% python3 -q
>>> import numpy as np
>>> np.set_printoptions(precision=2, suppress=True, linewidth=160, floatmode="fixed")
>>> m1 = np.load("a.npy")
>>> m1
array([[15, 10,  8,  6,  0,  9, 11,  9],
       [ 7,  4,  8,  4,  0,  5,  9,  3],
       [15, 10,  8,  6,  0,  9, 11,  9],
       [ 7,  4,  8,  4,  0,  5,  9,  3],
       [ 3,  1,  8,  3,  0,  3,  8,  0],
       [ 0,  0,  8,  2,  0,  1,  7,  0],
       [11,  7,  8,  5,  0,  7, 10,  6],
       [ 3,  1,  8,  3,  0,  3,  8,  0],
       [ 0,  0,  8,  2,  0,  1,  7,  0],
       [ 0,  0,  8,  0,  0,  0,  5,  0],
       [ 3,  1,  8,  3,  0,  3,  8,  0],
       [ 0,  0,  8,  1,  0,  0,  6,  0],
       [15, 10,  8,  6,  0,  9, 11,  9],
       [ 0,  0,  8,  1,  0,  0,  6,  0],
       [ 7,  4,  8,  4,  0,  5,  9,  3],
       [11,  7,  8,  5,  0,  7, 10,  6],
       [ 0,  0,  8,  1,  0,  0,  6,  0],
       [15, 10,  8,  6,  0,  9, 11,  9],
       [ 0,  0,  8,  2,  0,  1,  7,  0],
       [11,  7,  8,  5,  0,  7, 10,  6],
       [ 3,  1,  8,  3,  0,  3,  8,  0],
       [ 7,  4,  8,  4,  0,  5,  9,  3],
       [ 0,  0,  8,  0,  0,  0,  5,  0],
       [ 0,  0,  8,  1,  0,  0,  6,  0],
       [ 0,  0,  8,  2,  0,  1,  7,  0],
       [ 0,  0,  8,  1,  0,  0,  6,  0],
       [ 3,  1,  8,  3,  0,  3,  8,  0],
       [11,  7,  8,  5,  0,  7, 10,  6],
       [ 0,  0,  8,  1,  0,  0,  6,  0],
       [11,  7,  8,  5,  0,  7, 10,  6],
       [15, 10,  8,  6,  0,  9, 11,  9],
       [ 0,  0,  8,  1,  0,  0,  6,  0],
       [ 0,  0,  8,  1,  0,  0,  6,  0],
       [15, 10,  8,  6,  0,  9, 11,  9],
       [15, 10,  8,  6,  0,  9, 11,  9],
       [15, 10,  8,  6,  0,  9, 11,  9],
       [15, 10,  8,  6,  0,  9, 11,  9],
       [ 0,  0,  8,  1,  0,  0,  6,  0],
       [ 3,  1,  8,  3,  0,  3,  8,  0]])
>>> Uu, sig, VT = np.linalg.svd(m1)
>>> vecs = VT[:(sig > 1e-8).sum()]
>>> rng = np.random.default_rng(348117)
>>> x = m1[30] + 4 * m1[32] + rng.integers(2) * np.eye(8)[6]
>>> x
array([15.00, 10.00, 40.00, 10.00,  0.00,  9.00, 35.00,  9.00])
>>> np.linalg.matrix_rank(np.vstack([m1, x]))
np.int64(5)
